$ ipython --no-banner

In [1]: import numpy as np

In [2]: np.set_printoptions(precision=1, suppress=True, linewidth=100)

In [3]: data = np.load("dump.npy")

In [4]: data
Out[4]: 
array([[-2,  0,  2,  2, -1,  1,  2,  1,  3],
       [ 3, -1,  1,  1,  2,  1, -3, -3,  0],
       [-2, -3,  2,  0, -2,  2,  2,  0, -2],
       [-2,  0,  2,  2, -1,  1,  2,  1,  3]])

In [5]: # null space of dimension 6

In [6]: def softmax(z):
   ...:     e = np.exp(z - z.max(axis=-1, keepdims=True))
   ...:     return e / e.sum(axis=-1, keepdims=True)
   ...: 

In [7]: np.round(softmax(data[1]), 1) + 0
Out[7]: array([0.5, 0. , 0.1, 0.1, 0.2, 0.1, 0. , 0. , 0. ])

In [8]: np.round(softmax(data[1] + -2), 1) + 0
Out[8]: array([0.5, 0. , 0.1, 0.1, 0.2, 0.1, 0. , 0. , 0. ])

In [9]: scores = data @ data.T / np.sqrt(9)

In [10]: np.round(softmax(scores)[1] @ data, 1) + 0
Out[10]: array([ 3., -1.,  1.,  1.,  2.,  1., -3., -3.,  0.])

In [11]: rk = np.linalg.matrix_rank(data)

In [12]: rk
Out[12]: np.int64(3)

In [13]: ns = np.linalg.svd(data)[2][rk:].T

In [14]: [int(np.linalg.matrix_rank(np.delete(data, i, axis=0))) for i in range(4)]
Out[14]: [3, 2, 2, 3]

In [15]: np.round(ns @ ns.T, 1) + 0
Out[15]: 
array([[ 0.7,  0. ,  0.1,  0. , -0.2,  0. ,  0.3,  0.2,  0. ],
       [ 0. ,  0.6,  0.2,  0. , -0.1,  0.3,  0. , -0.2, -0.3],
       [ 0.1,  0.2,  0.7, -0.2,  0.1, -0.3, -0.1,  0.1, -0.1],
       [ 0. ,  0. , -0.2,  0.7,  0. , -0.1,  0. ,  0.1, -0.3],
       [-0.2, -0.1,  0.1,  0. ,  0.8,  0.1,  0.2,  0.1, -0.1],
       [ 0. ,  0.3, -0.3, -0.1,  0.1,  0.8,  0. ,  0.1,  0. ],
       [ 0.3,  0. , -0.1,  0. ,  0.2,  0. ,  0.7, -0.2,  0. ],
       [ 0.2, -0.2,  0.1,  0.1,  0.1,  0.1, -0.2,  0.7, -0.1],
       [ 0. , -0.3, -0.1, -0.3, -0.1,  0. ,  0. , -0.1,  0.3]])

In [16]: U, s, Vh = np.linalg.svd(data)

In [17]: s.round(1) + 0
Out[17]: array([8.5, 5.2, 5. , 0. ])

In [18]: np.argmax(s[:-1] / (s[1:] + 1e-6)) + 1
Out[18]: np.int64(3)

In [19]: Y = U[:, :3] @ np.diag(s[:3]) @ Vh[:3]

In [20]: round(np.linalg.norm(data - Y) / np.linalg.norm(data), 1)
Out[20]: np.float64(0.0)

In [21]: np.linalg.matrix_rank(data, rtol=0.05)
Out[21]: np.int64(3)

In [22]: Y.round(1) + 0
Out[22]: 
array([[-2.,  0.,  2.,  2., -1.,  1.,  2.,  1.,  3.],
       [ 3., -1.,  1.,  1.,  2.,  1., -3., -3.,  0.],
       [-2., -3.,  2.,  0., -2.,  2.,  2.,  0., -2.],
       [-2.,  0.,  2.,  2., -1.,  1.,  2.,  1.,  3.]])

In [23]: np.linalg.matrix_rank(Y)
Out[23]: np.int64(3)

In [24]: U, s, Vh = np.linalg.svd(data, full_matrices=False)

In [25]: np.cumsum(s ** 2) / np.sum(s ** 2)
Out[25]: array([0.6, 0.8, 1. , 1. ])

In [26]: np.round(U.T @ U, 1) + 0
Out[26]: 
array([[1., 0., 0., 0.],
       [0., 1., 0., 0.],
       [0., 0., 1., 0.],
       [0., 0., 0., 1.]])

In [27]: np.allclose(U * s @ Vh, data)
Out[27]: True

In [28]: round(np.sqrt((s ** 2).sum()), 1), round(float(np.linalg.norm(data)), 1)
Out[28]: (np.float64(11.1), 11.1)

In [29]: np.argsort(-np.linalg.norm(data, axis=0).round(6), kind="stable")[:3]
Out[29]: array([8, 0, 6])

In [30]: np.linalg.matrix_rank(data, rtol=0.1)
Out[30]: np.int64(3)

In [31]: mat = np.load("case18.npy")

In [32]: mat
Out[32]: 
array([[-1,  0,  0,  0,  0,  0,  0],
       [ 0,  0,  0, -3,  0,  0,  0],
       [ 0, -3,  0,  0,  0,  0,  0],
       [ 0,  0,  3,  0,  0,  0,  0],
       [ 0,  0,  0,  0,  0,  2,  0],
       [ 0,  0,  0,  0,  0,  0, -3],
       [ 0,  0,  0,  0,  0,  0,  0]])

In [33]: rk = np.linalg.matrix_rank(mat)

In [34]: rk
Out[34]: np.int64(6)

In [35]: ns = np.linalg.svd(mat)[2][rk:].T

In [36]: mat @ ns
Out[36]: 
array([[0.],
       [0.],
       [0.],
       [0.],
       [0.],
       [0.],
       [0.]])

In [37]: np.allclose(mat @ ns, 0)
Out[37]: True

In [38]: [int(np.linalg.matrix_rank(np.delete(mat, i, axis=0))) for i in range(7)]
Out[38]: [5, 5, 5, 5, 5, 5, 6]

In [39]: U, s, Vh = np.linalg.svd(mat)

In [40]: V = Vh[:(s > 1e-8).sum()]

In [41]: rng = np.random.default_rng(34404)

In [42]: x0 = mat[2] + 5 * mat[3] + rng.integers(2) * np.eye(7)[0]

In [43]: x0
Out[43]: array([ 0., -3., 15.,  0.,  0.,  0.,  0.])

In [44]: np.linalg.matrix_rank(np.vstack([mat, x0]))
Out[44]: np.int64(6)

In [45]: J = np.loadtxt("data.csv", delimiter=",")

In [46]: J
Out[46]: 
array([[ -8., -32.,   2.,  -3.,  17.,  -4., -10., -11.,  12.,   4.,  31.,  35., -23.],
       [  2.,   9.,   0.,   0.,  -5.,   0.,   2.,   3.,  -3.,  -1.,  -9., -10.,   7.],
       [ -6.,  -3.,  12., -18.,  -3., -24., -18.,  -3.,   9.,   3.,  -3.,   0.,   9.],
       [-16., -24.,  24., -36.,   4., -48., -40., -12.,  24.,   8.,  12.,  20.,   4.],
       [-14.,  -3.,  30., -45., -10., -60., -44.,  -6.,  21.,   7., -12.,  -5.,  26.],
       [  4.,  22.,   2.,  -3., -13.,  -4.,   2.,   7.,  -6.,  -2., -23., -25.,  19.],
       [ -6., -47., -10.,  15.,  30.,  20.,   4., -14.,   9.,   3.,  52.,  55., -46.],
       [ -4., -34.,  -8.,  12.,  22.,  16.,   4., -10.,   6.,   2.,  38.,  40., -34.],
       [  8.,  48.,   6.,  -9., -29., -12.,   2.,  15., -12.,  -4., -51., -55.,  43.],
       [  2., -31., -20.,  30.,  25.,  40.,  22.,  -7.,  -3.,  -1.,  41.,  40., -43.],
       [ 14.,  71.,   4.,  -6., -41.,  -8.,  10.,  23., -21.,  -7., -73., -80.,  59.],
       [-12., -46.,   4.,  -6.,  24.,  -8., -16., -16.,  18.,   6.,  44.,  50., -32.]])

In [47]: # rank 2

In [48]: u, g = J[0], J[9]

In [49]: u @ u
Out[49]: np.float64(4502.0)

In [50]: u @ g
Out[50]: np.float64(4588.0)

In [51]: pr = (u @ g) / (u @ u) * u

In [52]: g - pr
Out[52]: array([ 10.2,   1.6, -22. ,  33.1,   7.7,  44.1,  32.2,   4.2, -15.2,  -5.1,   9.4,   4.3, -19.6])

In [53]: U, s, Vh = np.linalg.svd(J)

In [54]: V = Vh[:(s > 1e-8).sum()]

In [55]: x0 = J[3] + -3 * J[10] + rng.integers(2) * np.eye(13)[6]

In [56]: x0
Out[56]: array([ -58., -237.,   12.,  -18.,  127.,  -24.,  -70.,  -81.,   87.,   29.,  231.,  260., -173.])

In [57]: np.linalg.matrix_rank(np.vstack([J, x0]))
Out[57]: np.int64(2)
